In [1]: import numpy as np

In [2]: np.set_printoptions(suppress=True, linewidth=160)

In [3]: def tidy(a):
   ...:     return np.round(a, 2) + 0
   ...: 

In [4]: K = np.load("dump.npy")

In [5]: K
Out[5]: 
array([[20.01, -0.52,  0.57],
       [18.61,  0.18,  0.15],
       [19.23,  0.41, -0.28],
       [21.64,  0.99,  0.17],
       [18.55,  0.98, -0.02],
       [20.29, -0.79,  1.11],
       [18.59, -0.18,  2.  ],
       [19.17,  0.37,  1.34],
       [19.4 , -2.03,  1.4 ],
       [20.21, -0.16, -1.59],
       [19.18,  0.16,  2.18],
       [19.59,  0.58, -1.95],
       [20.49,  0.37,  1.42],
       [21.49, -1.68, -0.93],
       [19.2 ,  1.79, -1.54],
       [21.21, -0.09,  0.1 ],
       [20.  , -0.46,  0.31],
       [21.4 ,  0.15, -0.3 ],
       [19.19, -0.43, -1.67],
       [19.2 , -0.14, -0.13],
       [22.17,  0.77, -0.12],
       [20.68, -0.77, -1.6 ]])

In [6]: Q, R = np.linalg.qr(K)

In [7]: np.allclose(R.T @ R, K.T @ K)
Out[7]: True

In [8]: tidy(Q.T @ Q)
Out[8]: 
array([[1., 0., 0.],
       [0., 1., 0.],
       [0., 0., 1.]])

In [9]: tidy(Q @ R)
Out[9]: 
array([[20.01, -0.52,  0.57],
       [18.61,  0.18,  0.15],
       [19.23,  0.41, -0.28],
       [21.64,  0.99,  0.17],
       [18.55,  0.98, -0.02],
       [20.29, -0.79,  1.11],
       [18.59, -0.18,  2.  ],
       [19.17,  0.37,  1.34],
       [19.4 , -2.03,  1.4 ],
       [20.21, -0.16, -1.59],
       [19.18,  0.16,  2.18],
       [19.59,  0.58, -1.95],
       [20.49,  0.37,  1.42],
       [21.49, -1.68, -0.93],
       [19.2 ,  1.79, -1.54],
       [21.21, -0.09,  0.1 ],
       [20.  , -0.46,  0.31],
       [21.4 ,  0.15, -0.3 ],
       [19.19, -0.43, -1.67],
       [19.2 , -0.14, -0.13],
       [22.17,  0.77, -0.12],
       [20.68, -0.77, -1.6 ]])

In [10]: Q.shape, R.shape
Out[10]: ((22, 3), (3, 3))

In [11]: M2 = np.c_[K[:, :2] @ np.array([[1, -1], [2, 1]]), np.array([-2, 3, 1, -5, -1, 0, 2, 2, -1, 0, 4, 3, 0, 3, -1, -3, -4, -2, -1, -2, -1, 0])]

In [12]: tidy(M2)
Out[12]: 
array([[ 18.97, -20.53,  -2.  ],
       [ 18.97, -18.43,   3.  ],
       [ 20.05, -18.82,   1.  ],
       [ 23.62, -20.65,  -5.  ],
       [ 20.51, -17.57,  -1.  ],
       [ 18.71, -21.08,   0.  ],
       [ 18.23, -18.77,   2.  ],
       [ 19.91, -18.8 ,   2.  ],
       [ 15.34, -21.43,  -1.  ],
       [ 19.89, -20.37,   0.  ],
       [ 19.5 , -19.02,   4.  ],
       [ 20.75, -19.01,   3.  ],
       [ 21.23, -20.12,   0.  ],
       [ 18.13, -23.17,   3.  ],
       [ 22.78, -17.41,  -1.  ],
       [ 21.03, -21.3 ,  -3.  ],
       [ 19.08, -20.46,  -4.  ],
       [ 21.7 , -21.25,  -2.  ],
       [ 18.33, -19.62,  -1.  ],
       [ 18.92, -19.34,  -2.  ],
       [ 23.71, -21.4 ,  -1.  ],
       [ 19.14, -21.45,   0.  ]])

In [13]: np.linalg.matrix_rank(np.c_[K, M2])
Out[13]: np.int64(4)

In [14]: tidy(np.linalg.norm(M2 - K @ np.linalg.lstsq(K, M2)[0], axis=0))
Out[14]: array([ 0.  ,  0.  , 10.73])

In [15]: tidy(np.linalg.lstsq(K, M2[:, 0])[0])
Out[15]: array([1., 2., 0.])

In [16]: tidy(np.linalg.norm(np.linalg.qr(K)[0].T @ M2, axis=0) ** 2 / ((M2 ** 2).sum(axis=0) + 1e-12))
Out[16]: array([1.  , 1.  , 0.03])

In [17]: np.linalg.matrix_rank(M2)
Out[17]: np.int64(3)

In [18]: K @ K
---------------------------------------------------------------------------
ValueError                                Traceback (most recent call last)
Cell In[18], line 1
----> 1 K @ K

ValueError: matmul: Input operand 1 has a mismatch in its core dimension 0, with gufunc signature (n?,k),(k,m?)->(n?,m?) (size 22 is different from 3)

In [19]: cov = K.T @ K

In [20]: tidy(cov)
Out[20]: 
array([[8804.31,  -11.88,    7.3 ],
       [ -11.88,   15.51,   -3.34],
       [   7.3 ,   -3.34,   31.35]])

In [21]: np.linalg.matrix_rank(cov)
Out[21]: np.int64(3)

In [22]: (K @ K.T).shape
Out[22]: (22, 22)

In [23]: np.allclose(cov, cov.T)
Out[23]: True

In [24]: tidy(np.trace(cov)), tidy((K ** 2).sum())
Out[24]: (np.float64(8851.18), np.float64(8851.18))

In [25]: tidy(np.linalg.eigvalsh(cov)[::-1])
Out[25]: array([8804.34,   32.02,   14.82])
